% ipython --no-banner

In [1]: import numpy as np

In [2]: np.set_printoptions(suppress=True, linewidth=140)

In [3]: tidy = lambda a: np.round(a, 1) + 0

In [4]: A = np.load("layer3.npy")

In [5]: print(A)
[[6. 1. 1. 1.]
 [1. 6. 1. 1.]
 [1. 1. 6. 1.]
 [1. 1. 1. 6.]]

In [6]: B = A / np.linalg.norm(A, axis=1, keepdims=True)

In [7]: G = B @ B.T

In [8]: print(tidy(G[3]))
[0.4 0.4 0.4 1. ]

In [9]: print(tidy(np.linalg.norm(B, axis=1)))
[1. 1. 1. 1.]

In [10]: print(tidy(np.degrees(np.arccos(np.clip(G[3, 0], -1, 1)))))
69.0

In [11]: print((G - 2 * np.eye(4)).round(6).argmax(axis=1))
[1 0 0 0]

In [12]: L = np.linalg.cholesky(A)

In [13]: print(tidy(np.diag(L) ** 2))
[6.  5.8 5.7 5.6]

In [14]: print(tidy(np.prod(np.diag(L)) ** 2), tidy(np.linalg.det(A)))
1125.0 1125.0

In [15]: print(tidy(L))
[[2.4 0.  0.  0. ]
 [0.4 2.4 0.  0. ]
 [0.4 0.3 2.4 0. ]
 [0.4 0.3 0.3 2.4]]

In [16]: print(tidy(np.linalg.det(2 * A)), tidy(np.linalg.det(A)))
18000.0 1125.0

In [17]: print(np.einsum("ij,ji->", A, A))
156.0

In [18]: print(np.einsum("ii->", A))
24.0

In [19]: print(tidy(np.linalg.eigvals(A)))
[5. 9. 5. 5.]

In [20]: print(tidy(np.linalg.det(A[::-1])))
1125.0

In [21]: rng = np.random.default_rng(233)

In [22]: labels = rng.permutation(4)

In [23]: print(labels)
[0 3 1 2]

In [24]: B = A[labels][:, labels]

In [25]: print(tidy(np.sort(np.abs(np.linalg.eigvals(B)))))
[5. 5. 5. 9.]

In [26]: print(np.trace(B))
24.0

In [27]: print(B)
[[6. 1. 1. 1.]
 [1. 6. 1. 1.]
 [1. 1. 6. 1.]
 [1. 1. 1. 6.]]

In [28]: x = np.array([-3, -1, -1, -3])

In [29]: print(np.sign((A @ x).round(6)))
[-1. -1. -1. -1.]

In [30]: mat = np.load("mat.npy")

In [31]: print(mat)
[[  2.  10.  -5.]
 [ -5.  -3.   5.]
 [-10.   0.   7.]]

In [32]: w, evecs = np.linalg.eig(mat)

In [33]: print(tidy(w))
[ 2.  7. -3.]

In [34]: print(tidy(np.sort(np.linalg.eigvals(mat @ mat))))
[ 4.  9. 49.]

In [35]: print(tidy(np.sort(np.linalg.eigvals(mat.T))))
[-3.  2.  7.]

In [36]: print(tidy(np.sort(np.linalg.eigvals(np.linalg.inv(mat)))))
[-0.3  0.1  0.5]

In [37]: print(tidy(np.prod(w)))
-42.0
